$ ipython --no-banner

In [1]: import numpy as np

In [2]: np.set_printoptions(suppress=True, linewidth=140)

In [3]: K = np.load("run16.npy")

In [4]: K
Out[4]: 
array([[ -3, -24,  -9,   3,  24,   9],
       [-27,  -6,  -3,  27,   6,   3],
       [-27, -12, -15,  27,  12,  15],
       [ -1,  -8,  -3,   2,  16,   6],
       [ -9,  -2,  -1,  18,   4,   2],
       [ -9,  -4,  -5,  18,   8,  10]])

In [5]: K[2] @ K[4]
Out[5]: np.int64(846)

In [6]: round(np.linalg.norm(K, 2), 3)
Out[6]: np.float64(71.244)

In [7]: round(np.linalg.norm(K, 1), 3), round(float(np.linalg.norm(K, np.inf)), 3)
Out[7]: (np.float64(95.0), 108.0)

In [8]: J = np.load("block3.npy")

In [9]: J
Out[9]: 
array([[ -0.3,   0.4,   0.2,  -0.1,   0.5,   1.6,   2.1],
       [ -1.3,  -0.6,  -1.9,  -1.7,   0.3,   0. ,   1.5],
       [ -2.3,  -2. ,  -1.9,   0.4,   0.9,  -0.6,   0. ],
       [ -1.5,  -1.7,   1.5,   0.4,   0. ,   0.7,  -0.1],
       [  0.8,  -0.9,   0.5,   1. ,  -1.5,  -1.5,   0. ],
       [ -0.2,  -0.9,   0.3,   1.1,  -0.9,  -1.2,   0.7],
       [ -2.4,   0.1,   0.1,  -0.7,   0.8,   0.9,  -1.7],
       [  0.8,   1.1,   2.4,   1.5,  -1.7,  -0.2,   0.3],
       [  1.4,  -0.3,  -1.3,  -0.7,   0.5,  -2.4,  -1.3],
       [ -0.2,  -0.5,  -0.9,  -0.9,  -0.9,   0.5,   1.2],
       [  0.6,   0.3,   0.8,  -1.5,  -1.6,  -0.6,   1.8],
       [ -0.4,   1.2,   1.7,  -1.4,   1.9,  -0.2,   0.4],
       [ 24. ,  10. ,   2. ,  16. , -16. ,   8. ,  26. ],
       [ -0.5,   0.1,   0.5,   1.6,  -2.6,   1. ,   0.1],
       [  0. ,   1.5,   0. ,  -0.4,  -0.4,   0.2,   0.6],
       [ -0.5,  -0.9,   0.3,  -0.2,  -2. ,   0.3,   0.3],
       [ -0.9,   1.3,   0.1,  -2.1,  -0.2,   0.2,   0.7]])

In [10]: # row 12 is much longer than the rest

In [11]: cent = J[[4, 10]].astype(float)

In [12]: for _ in range(7):
    ...:     lab = np.linalg.norm(J[:, None] - cent, axis=-1).argmin(axis=1)
    ...:     cent = np.array([J[lab == j].mean(axis=0) for j in range(2)])
    ...: 

In [13]: lab
Out[13]: array([0, 0, 0, 0, 0, 0, 0, 0, 0, 0, 0, 0, 1, 0, 0, 0, 0])

In [14]: np.abs(cent[1] - cent[0]).argmax()
Out[14]: np.int64(6)

In [15]: np.bincount(lab)
Out[15]: array([16,  1])
